$ python -q
>>> import numpy as np
>>> np.set_printoptions(precision=2, suppress=True, linewidth=140, legacy="1.25")
>>> rng = np.random.default_rng(842154)
>>> lab = rng.integers(0, 3, 5)
>>> m1 = np.triu((lab[:, None] == lab) & (rng.random((5, 5)) < 0.8), 1).astype(int)
>>> m1 += m1.T
>>> print(m1)
[[0 1 0 0 0]
 [1 0 0 0 0]
 [0 0 0 0 0]
 [0 0 0 0 1]
 [0 0 0 1 0]]
>>> print(np.allclose(m1[:-1].T @ np.linalg.lstsq(m1[:-1].T, m1[-1])[0], m1[-1]))
False
>>> print(m1 @ np.linalg.pinv(m1) @ m1)
[[0. 1. 0. 0. 0.]
 [1. 0. 0. 0. 0.]
 [0. 0. 0. 0. 0.]
 [0. 0. 0. 0. 1.]
 [0. 0. 0. 1. 0.]]
>>> print(np.unique(m1.round(6), axis=0).shape)
(5, 5)
>>> evals, V = np.linalg.eigh(m1)
>>> x = np.array([-1, 0, 0, -2, 3])
>>> print(V * np.maximum(evals, 0) @ V.T)
[[0.5 0.5 0.  0.  0. ]
 [0.5 0.5 0.  0.  0. ]
 [0.  0.  0.  0.  0. ]
 [0.  0.  0.  0.5 0.5]
 [0.  0.  0.  0.5 0.5]]
>>> print(np.round(V * np.abs(evals) @ V.T, 2) + 0)
[[1. 0. 0. 0. 0.]
 [0. 1. 0. 0. 0.]
 [0. 0. 0. 0. 0.]
 [0. 0. 0. 1. 0.]
 [0. 0. 0. 0. 1.]]
>>> print(round(float(x @ m1 @ x / (x @ x)), 2), evals[0], evals[-1])
-0.86 -1.0 1.0
>>> print(x @ m1 @ x)
-12
>>> A = np.load("run7.npy")
>>> print(A)
[[ 1  1 -1 -1 -1 -1  1  1]
 [ 1  1  1  1 -1 -1 -1 -1]
 [ 1 -1 -1  1 -1  1  1 -1]
 [ 1 -1 -1  1  1 -1 -1  1]
 [ 1  1  1  1  1  1  1  1]
 [ 1  1 -1 -1  1  1 -1 -1]
 [ 1 -1  1 -1  1 -1  1 -1]
 [ 1 -1  1 -1 -1  1 -1  1]]
>>> x = np.array([-2, -2, 0, 1, -3, -2, 2, 0])
>>> target = A @ x
>>> print(target)
[  2   0   4  -2  -6 -12   0  -2]
>>> print(np.linalg.solve(A, A[:, 2]))
[ 0. -0.  1. -0.  0. -0. -0.  0.]
>>> print(np.linalg.solve(A, target))
[-2. -2.  0.  1. -3. -2.  2.  0.]
>>> print(np.linalg.solve(A, 4 * target))
[ -8.  -8.   0.   4. -12.  -8.   8.   0.]
>>> data = np.load("case1.npy")
>>> print(data)
[[ 0  0  0  0]
 [ 0  0  0  0]
 [ 0 10  0  5]
 [ 8  8  4  4]]
>>> ang = np.radians(90)
>>> Rm = np.eye(4)
>>> Rm[2, 2] = Rm[0, 0] = np.cos(ang)
>>> Rm[2, 0], Rm[0, 2] = -np.sin(ang), np.sin(ang)
>>> print(Rm.round(2) + 0)
[[ 0.  0.  1.  0.]
 [ 0.  1.  0.  0.]
 [-1.  0.  0.  0.]
 [ 0.  0.  0.  1.]]
>>> B = data @ Rm.T
>>> print(np.allclose(data @ data.T, B @ B.T))
True
>>> print(np.round(np.linalg.det(Rm), 2), np.trace(Rm))
1.0 2.0
>>> print(np.linalg.svd(data, compute_uv=False), np.linalg.svd(B, compute_uv=False))
[15.62  6.4   0.    0.  ] [15.62  6.4   0.    0.  ]
>>> print(B)
[[ 0.  0.  0.  0.]
 [ 0.  0.  0.  0.]
 [ 0. 10.  0.  5.]
 [ 4.  8. -8.  4.]]
>>> print(round(np.trace(np.linalg.pinv(data) @ data), 2))
2.0
>>> print(np.linalg.lstsq(data[:-1].T, data[-1])[2])
1
>>> W0 = np.load("arr.npy")
>>> print(W0.round(2) + 0)
[[-0.32 -0.19  0.44 -0.24  0.58 -0.34 -0.15  0.2   0.31  0.06]
 [-0.46 -0.14 -0.03 -0.07 -0.64 -0.46 -0.21  0.16 -0.04 -0.26]
 [ 0.   -0.19 -0.32  0.31  0.44 -0.12 -0.22  0.18 -0.52 -0.45]
 [-0.04 -0.51  0.06 -0.43 -0.08  0.56  0.22  0.28 -0.01 -0.32]
 [ 0.5   0.18 -0.43 -0.43  0.05 -0.33  0.    0.23  0.35 -0.25]
 [ 0.32 -0.29  0.01  0.09 -0.14 -0.07 -0.19  0.59 -0.19  0.6 ]
 [ 0.43 -0.37  0.26 -0.12 -0.1  -0.03 -0.57 -0.51 -0.01 -0.1 ]
 [-0.21  0.02 -0.29 -0.63  0.11 -0.1   0.02 -0.28 -0.49  0.36]
 [-0.07  0.59  0.2  -0.21 -0.02  0.37 -0.56  0.29 -0.14 -0.11]
 [-0.32 -0.19 -0.57  0.12  0.08  0.3  -0.41 -0.08  0.46  0.21]]
>>> # keeps lengths
>>> print(np.linalg.svd(W0, compute_uv=False))
[1. 1. 1. 1. 1. 1. 1. 1. 1. 1.]
>>> print(np.round(np.linalg.pinv(W0), 2) + 0)
[[-0.32 -0.46  0.   -0.04  0.5   0.32  0.43 -0.21 -0.07 -0.32]
 [-0.19 -0.14 -0.19 -0.51  0.18 -0.29 -0.37  0.02  0.59 -0.19]
 [ 0.44 -0.03 -0.32  0.06 -0.43  0.01  0.26 -0.29  0.2  -0.57]
 [-0.24 -0.07  0.31 -0.43 -0.43  0.09 -0.12 -0.63 -0.21  0.12]
 [ 0.58 -0.64  0.44 -0.08  0.05 -0.14 -0.1   0.11 -0.02  0.08]
 [-0.34 -0.46 -0.12  0.56 -0.33 -0.07 -0.03 -0.1   0.37  0.3 ]
 [-0.15 -0.21 -0.22  0.22  0.   -0.19 -0.57  0.02 -0.56 -0.41]
 [ 0.2   0.16  0.18  0.28  0.23  0.59 -0.51 -0.28  0.29 -0.08]
 [ 0.31 -0.04 -0.52 -0.01  0.35 -0.19 -0.01 -0.49 -0.14  0.46]
 [ 0.06 -0.26 -0.45 -0.32 -0.25  0.6  -0.1   0.36 -0.11  0.21]]
>>> print(np.round(W0 @ W0.T, 2) + 0)
[[1. 0. 0. 0. 0. 0. 0. 0. 0. 0.]
 [0. 1. 0. 0. 0. 0. 0. 0. 0. 0.]
 [0. 0. 1. 0. 0. 0. 0. 0. 0. 0.]
 [0. 0. 0. 1. 0. 0. 0. 0. 0. 0.]
 [0. 0. 0. 0. 1. 0. 0. 0. 0. 0.]
 [0. 0. 0. 0. 0. 1. 0. 0. 0. 0.]
 [0. 0. 0. 0. 0. 0. 1. 0. 0. 0.]
 [0. 0. 0. 0. 0. 0. 0. 1. 0. 0.]
 [0. 0. 0. 0. 0. 0. 0. 0. 1. 0.]
 [0. 0. 0. 0. 0. 0. 0. 0. 0. 1.]]
>>> print(np.linalg.norm(W0, axis=0))
[1. 1. 1. 1. 1. 1. 1. 1. 1. 1.]
>>> print(round(W0[:, 5] @ W0[:, 4], 2))
0.0
>>> print((W0 + W0.T) / 2)
[[-0.32 -0.33  0.22 -0.14  0.54 -0.01  0.14 -0.01  0.12 -0.13]
 [-0.33 -0.14 -0.11 -0.29 -0.23 -0.37 -0.29  0.09  0.28 -0.22]
 [ 0.22 -0.11 -0.32  0.18  0.01 -0.06  0.02 -0.05 -0.16 -0.51]
 [-0.14 -0.29  0.18 -0.43 -0.26  0.33  0.05 -0.18 -0.11 -0.1 ]
 [ 0.54 -0.23  0.01 -0.26  0.05 -0.24 -0.05  0.17  0.17 -0.09]
 [-0.01 -0.37 -0.06  0.33 -0.24 -0.07 -0.11  0.24  0.09  0.45]
 [ 0.14 -0.29  0.02  0.05 -0.05 -0.11 -0.57 -0.25 -0.28 -0.26]
 [-0.01  0.09 -0.05 -0.18  0.17  0.24 -0.25 -0.28 -0.1   0.14]
 [ 0.12  0.28 -0.16 -0.11  0.17  0.09 -0.28 -0.1  -0.14  0.17]
 [-0.13 -0.22 -0.51 -0.1  -0.09  0.45 -0.26  0.14  0.17  0.21]]
>>> assert W0 == W0.T
Traceback (most recent call last):
  File "<python-input-47>", line 1, in <module>
    assert W0 == W0.T
           ^^^^^^^^^^
ValueError: The truth value of an array with more than one element is ambiguous. Use a.any() or a.all()
>>> print(np.allclose(W0 @ W0.T, W0.T @ W0))
True
>>> print(np.sort(np.abs(np.linalg.eigvals(W0))))
[1. 1. 1. 1. 1. 1. 1. 1. 1. 1.]
>>> def softmax(z):
...     e = np.exp(z - z.max(axis=-1, keepdims=True))
...     return e / e.sum(axis=-1, keepdims=True)
... 
>>> print(softmax(W0).sum(axis=1))
[1. 1. 1. 1. 1. 1. 1. 1. 1. 1.]
>>> print(np.round(softmax(10 * W0[2]), 2) + 0)
[0.01 0.   0.   0.19 0.74 0.   0.   0.05 0.   0.  ]
>>> att = W0 @ W0.T / np.sqrt(10)
>>> print(softmax(att))
[[0.13 0.1  0.1  0.1  0.1  0.1  0.1  0.1  0.1  0.1 ]
 [0.1  0.13 0.1  0.1  0.1  0.1  0.1  0.1  0.1  0.1 ]
 [0.1  0.1  0.13 0.1  0.1  0.1  0.1  0.1  0.1  0.1 ]
 [0.1  0.1  0.1  0.13 0.1  0.1  0.1  0.1  0.1  0.1 ]
 [0.1  0.1  0.1  0.1  0.13 0.1  0.1  0.1  0.1  0.1 ]
 [0.1  0.1  0.1  0.1  0.1  0.13 0.1  0.1  0.1  0.1 ]
 [0.1  0.1  0.1  0.1  0.1  0.1  0.13 0.1  0.1  0.1 ]
 [0.1  0.1  0.1  0.1  0.1  0.1  0.1  0.13 0.1  0.1 ]
 [0.1  0.1  0.1  0.1  0.1  0.1  0.1  0.1  0.13 0.1 ]
 [0.1  0.1  0.1  0.1  0.1  0.1  0.1  0.1  0.1  0.13]]
>>> print(softmax(att).round(6).argmax(axis=1))
[0 1 2 3 4 5 6 7 8 9]
>>> print(round(np.linalg.norm(W0) ** 2 / np.linalg.norm(W0, 2) ** 2, 2))
10.0
>>> print(round(np.linalg.norm(W0[4] - W0[0]), 2))
1.41
>>> print(np.linalg.norm(W0, axis=1))
[1. 1. 1. 1. 1. 1. 1. 1. 1. 1.]
>>> print(np.linalg.norm(W0, axis=0))
[1. 1. 1. 1. 1. 1. 1. 1. 1. 1.]
>>> print(round(float(np.linalg.norm(W0, 1)), 2), round(np.linalg.norm(W0, np.inf), 2))
2.8 2.82
>>> print(np.round(np.linalg.norm(W0[4], 1), 2), np.round(np.linalg.norm(W0[4], np.inf), 2))
2.75 0.5
